$ python3 -q
>>> import numpy as np
>>> from numpy import linalg as LA
>>> np.set_printoptions(suppress=True, linewidth=120)
>>> def rd(a):
...     return np.round(a, 1) + 0
... 
>>> M = np.load("m.npy")
>>> M
array([[0, 0, 1, 0],
       [0, 1, 0, 0],
       [1, 0, 0, 0],
       [0, 0, 0, 1]])
>>> # rows sum to 1
>>> print(rd(np.sort(LA.eigvals(M).real)))
[-1.  1.  1.  1.]
>>> rd(LA.norm(M, 2))
np.float64(1.0)
>>> M[1] @ M[0]
np.int64(0)
>>> print(rd(LA.norm(M[1] - M[0])))
1.4
>>> LA.norm(M, axis=1).argmax()
np.int64(0)
>>> rd(LA.norm(M, axis=1))
array([1., 1., 1., 1.])
>>> rd(LA.norm(M[1], 1)), rd(LA.norm(M[1], np.inf))
(np.float64(1.0), np.float64(1.0))
>>> rd(LA.norm(M, 1)), rd(LA.norm(M, np.inf))
(np.float64(1.0), np.float64(1.0))
>>> A = np.load("mat.npy")
>>> A
array([[ 6,  8,  4],
       [12, 20, 16],
       [11, 18, 14],
       [ 3,  2,  0],
       [10, 16, 12],
       [ 6,  8,  4],
       [ 9, 14, 10],
       [ 5,  6,  2],
       [ 8, 12,  8],
       [ 4,  4,  0],
       [ 5,  6,  2],
       [11, 18, 14],
       [12, 20, 16],
       [11, 18, 14],
       [11, 18, 14],
       [ 9, 14, 10],
       [ 3,  2,  0],
       [ 6,  8,  4],
       [ 4,  4,  0],
       [ 4,  4,  0],
       [ 3,  2,  0],
       [ 7, 10,  6],
       [ 3,  2,  0],
       [11, 18, 14]])
>>> # rows 0 and 5 are equal
>>> x = np.array([-2, -1, 3])
>>> rhs = A @ x
>>> rd(LA.pinv(A) @ A)
array([[1., 0., 0.],
       [0., 1., 0.],
       [0., 0., 1.]])
>>> rd(LA.solve(A.T @ A, A.T @ rhs))
array([-2., -1.,  3.])
>>> rng = np.random.default_rng(58)
>>> rhs = rhs + 0.1 * rng.normal(size=24)
>>> print(rd(rhs))
[ -8.1   4.    1.8  -8.1  -0.1  -8.   -1.9 -10.   -4.  -12.  -10.    2.    3.9   1.9   2.   -2.   -8.1  -8.  -12.
 -12.1  -8.   -6.   -7.9   1.9]
>>> b, *_ = LA.lstsq(A, rhs)
>>> b.round()
array([-2., -1.,  3.])
>>> Xs = A - A.mean(axis=0)
>>> evecs = LA.svd(Xs)[2][:1]
>>> M2 = Xs - Xs @ evecs.T @ evecs
>>> rd(M2.std(axis=0))
array([0.1, 0.3, 0.4])
>>> rd((Xs @ evecs.T).std(axis=0))
array([9.4])
>>> print(rd(np.cov(Xs @ evecs.T, rowvar=False)))
91.7
>>> P = A @ LA.solve(A.T @ A, A.T)
>>> print(rd(np.diag(P)))
[0.1 0.1 0.1 0.2 0.1 0.1 0.1 0.1 0.1 0.2 0.1 0.1 0.1 0.1 0.1 0.1 0.2 0.1 0.2 0.2 0.2 0.1 0.2 0.1]
>>> rd(LA.eigvalsh(P))
array([0., 0., 0., 0., 0., 0., 0., 0., 0., 0., 0., 0., 0., 0., 0., 0., 0., 0., 0., 0., 0., 1., 1., 1.])
>>> rd(np.trace(P))
np.float64(3.0)
>>> M2 = A[0, 0] * A[1:] - np.outer(A[1:, 0], A[0])
>>> M2
array([[  0,  24,  48],
       [  0,  20,  40],
       [  0, -12, -12],
       [  0,  16,  32],
       [  0,   0,   0],
       [  0,  12,  24],
       [  0,  -4,  -8],
       [  0,   8,  16],
       [  0,  -8, -16],
       [  0,  -4,  -8],
       [  0,  20,  40],
       [  0,  24,  48],
       [  0,  20,  40],
       [  0,  20,  40],
       [  0,  12,  24],
       [  0, -12, -12],
       [  0,   0,   0],
       [  0,  -8, -16],
       [  0,  -8, -16],
       [  0, -12, -12],
       [  0,   4,   8],
       [  0, -12, -12],
       [  0,  20,  40]])
>>> print(rd(A[:, 0] / A[0, 0]))
[1.  2.  1.8 0.5 1.7 1.  1.5 0.8 1.3 0.7 0.8 1.8 2.  1.8 1.8 1.5 0.5 1.  0.7 0.7 0.5 1.2 0.5 1.8]
>>> np.flatnonzero(~M2.round(6).any(axis=1))
array([ 4, 16])
>>> print(LA.matrix_rank(M2), LA.matrix_rank(A))
2 3
>>> data = np.load("case15.npy")
>>> data
array([[-1,  2],
       [ 0,  3]])
>>> W = np.array([[0, -2, 0, 1], [-1, 2, 0, 1]])
>>> b = np.array([0, -8, 5, 7])
>>> act = np.maximum(data @ W + b, 0)
>>> print((act > 0).astype(int))
[[0 0 1 1]
 [0 0 1 1]]
>>> (act > 0).mean(axis=0)
array([0., 0., 1., 1.])
>>> cent = np.array([[-2, -1, 2], [2, 1, 1], [1, 0, 1], [0, 2, 1]])
>>> act @ cent
array([[ 5, 16, 13],
       [ 5, 20, 15]])
>>> u = np.array([-1, -1])
>>> M2 = data + np.outer(u, np.eye(2)[0])
>>> M2
array([[-2.,  2.],
       [-1.,  3.]])
>>> w, evecs = LA.eig(data)
>>> w
array([-1.,  3.])
>>> rd(np.sort(LA.eigvals(LA.inv(data))))
array([-1. ,  0.3])
>>> data @ evecs[:, 0] - w[0] * evecs[:, 0]
array([0., 0.])
>>> u = np.array([8, 3])
>>> print(np.polyval(u, data[0]))
[-5 19]
>>> print(np.array([np.convolve(row, u, "same") for row in data]))
[[-8 13]
 [ 0 24]]
>>> np.correlate(data[0], data[1], "full")
array([-3,  6,  0])
>>> x = np.array([1, -5])
>>> a = np.maximum(data @ x, 0)
>>> np.flatnonzero(a > 1e-9)
array([], dtype=int64)
>>> print(np.maximum(data @ x, 0) - np.maximum(-data @ x, 0))
[-11 -15]
>>> cent = np.sign(np.array([[0, 1, 0, -1], [0, 0, 1, 0], [-2, -2, 2, 1], [2, 2, 0, 0]]))
>>> M2 = (np.tril(cent, -1) + np.eye(4)) @ (np.triu(cent, 1) + np.eye(4))
>>> w = np.array([-2, -3, 3, -2])
>>> J = np.rint(M2 * w @ LA.inv(M2)) + 0
>>> J
array([[ 0.,  1.,  1., -1.],
       [12.,  9.,  6., -6.],
       [-4., -2., -4.,  2.],
       [14., 12.,  7., -9.]])
>>> left, sig, VT = LA.svd(J)
>>> rd(sig)
array([28.3,  2.4,  1.5,  0.3])
>>> np.argmax(sig[:-1] / (sig[1:] + 1e-6)) + 1
np.int64(1)
>>> M2 = left[:, :1] @ np.diag(sig[:1]) @ VT[:1]
>>> LA.matrix_rank(J, rtol=0.05)
np.int64(3)
>>> LA.matrix_rank(M2)
np.int64(1)
>>> rd(M2)
array([[ 0.8,  0.7,  0.4, -0.5],
       [11.5,  9.2,  6. , -6.7],
       [-3.9, -3.1, -2.1,  2.3],
       [14.4, 11.6,  7.6, -8.4]])
>>> M2 = LA.inv(J)
>>> rd(LA.det(J) * LA.det(M2))
np.float64(1.0)
>>> rd(LA.cond(J))
np.float64(82.9)
>>> rd(LA.det(J) * M2)
array([[ 30.,   6.,   6.,  -6.],
       [-48., -36., -24.,  24.],
       [-24., -12.,   6.,  12.],
       [-36., -48., -18.,  36.]])
>>> rd(LA.slogdet(J)[0])
np.float64(-1.0)
>>> rd(LA.inv(M2))
array([[ 0.,  1.,  1., -1.],
       [12.,  9.,  6., -6.],
       [-4., -2., -4.,  2.],
       [14., 12.,  7., -9.]])
>>> W0 = rng.normal(size=(17, 3))
>>> W0 = 5 * W0 / LA.norm(W0, axis=1, keepdims=True)
>>> rd(W0)
array([[-0.7,  4.8, -1.2],
       [-4.8,  1.4, -0.3],
       [ 4.6,  0.7, -1.8],
       [ 2.9, -2.4, -3.3],
       [-3.3,  1.8, -3.3],
       [-0.5,  4.9,  0.6],
       [-1.4,  3. ,  3.7],
       [-1.9, -1.8, -4.3],
       [-0.6, -3.6,  3.4],
       [-2.1,  2.1,  4. ],
       [-0.3,  4.3, -2.6],
       [ 2.2, -3.7,  2.6],
       [ 4.5, -0.7,  2.1],
       [ 4. , -2.1,  2.1],
       [ 0.8,  1.1,  4.8],
       [-4.3,  0.4, -2.6],
       [-2.6, -0.9,  4.2]])
>>> labels = W0[:, 2] > np.median(W0[:, 2])
>>> u = W0[labels].mean(axis=0) - W0[~labels].mean(axis=0)
>>> rd(u)
array([ 1.5, -2.2,  5.4])
>>> np.argsort(-np.abs(u).round(6), kind="stable")
array([2, 1, 0])
>>> ((W0 - W0.mean(axis=0)) @ u > 0).astype(int)
array([0, 0, 0, 0, 0, 0, 1, 0, 1, 1, 0, 1, 1, 1, 1, 0, 1])
>>> labels = rng.permutation(4)
>>> M2 = M[:, labels] * rng.choice([-1, 1], 4)
>>> M2
array([[ 0,  1,  0,  0],
       [-1,  0,  0,  0],
       [ 0,  0,  0, -1],
       [ 0,  0, -1,  0]])
>>> left, _, VT = LA.svd(M.T @ M2)
>>> left @ VT
array([[ 0.,  0.,  0., -1.],
       [-1.,  0.,  0.,  0.],
       [ 0.,  1.,  0.,  0.],
       [ 0.,  0., -1.,  0.]])
>>> rd(LA.lstsq(M, M2)[0])
array([[ 0.,  0.,  0., -1.],
       [-1.,  0.,  0.,  0.],
       [ 0.,  1.,  0.,  0.],
       [ 0.,  0., -1.,  0.]])
>>> G = M2.T @ M2
>>> rd(LA.svd(M2, compute_uv=False) ** 2)
array([1., 1., 1., 1.])
>>> (M2 @ M2.T).shape
(4, 4)
>>> LA.matrix_rank(G)
np.int64(4)
>>> G
array([[1, 0, 0, 0],
       [0, 1, 0, 0],
       [0, 0, 1, 0],
       [0, 0, 0, 1]])
>>> print(np.allclose(G, G.T))
True
>>> print(np.trace(G), (M2 ** 2).sum())
4 4
>>> print(rd(LA.eigvalsh(G)[::-1]))
[1. 1. 1. 1.]
>>> m1 = np.load("w.npy")
>>> m1
array([[ 8,  1,  0,  7],
       [ 1, -8,  0, -1],
       [ 0,  0,  0, -3],
       [ 7, -1, -3, 10]])
>>> # symmetric
>>> G = m1.T @ m1
>>> LA.matrix_rank(G)
np.int64(4)
>>> np.allclose(G, G.T)
True
>>> P = np.triu(np.array([[0, -3, 2, 2], [-2, 1, 2, -1], [2, -1, -3, -3], [2, -1, -1, -3]]), 1) + np.eye(4)
>>> M2 = P @ m1 @ LA.inv(P)
>>> P @ m1 - m1 @ P
array([[ 11.,  46., -24.,   2.],
       [ -7.,   4.,  17., -26.],
       [-21.,   3.,   9., -30.],
       [  0.,  21., -12., -24.]])
>>> rd(LA.det(m1))
np.float64(585.0)
>>> (m1 + m1.T) / 2
array([[ 8.,  1.,  0.,  7.],
       [ 1., -8.,  0., -1.],
       [ 0.,  0.,  0., -3.],
       [ 7., -1., -3., 10.]])
>>> np.trace(m1)
np.int64(10)
>>> (m1 - m1.T) / 2
array([[0., 0., 0., 0.],
       [0., 0., 0., 0.],
       [0., 0., 0., 0.],
       [0., 0., 0., 0.]])
>>> np.allclose(m1, m1.T)
True
>>> w, evecs = LA.eigh(m1)
>>> (w > 1e-8).sum(), (w < -1e-8).sum()
(np.int64(2), np.int64(2))
>>> rd(LA.eigvalsh(m1 @ m1))
array([  1.9,  10.1,  67.4, 268.6])
>>> M2 = LA.inv(m1)
>>> rd(LA.inv(M2))
array([[ 8.,  1.,  0.,  7.],
       [ 1., -8.,  0., -1.],
       [ 0.,  0.,  0., -3.],
       [ 7., -1., -3., 10.]])
>>> print(rd(LA.det(m1) * M2))
[[  72.    9.  165.    0.]
 [   9.  -72.   45.    0.]
 [ 165.   45. -280. -195.]
 [   0.    0. -195.    0.]]
>>> rd(LA.cond(m1))
np.float64(12.0)
>>> (np.abs(M2) > 1e-9).astype(int)
array([[1, 1, 1, 0],
       [1, 1, 1, 0],
       [1, 1, 1, 1],
       [0, 0, 1, 0]])
>>> print(rd(LA.slogdet(m1)[0]))
1.0
>>> rd(LA.det(m1) * LA.det(M2))
np.float64(1.0)
>>> print(rd(M2))
[[ 0.1  0.   0.3  0. ]
 [ 0.  -0.1  0.1  0. ]
 [ 0.3  0.1 -0.5 -0.3]
 [ 0.   0.  -0.3  0. ]]
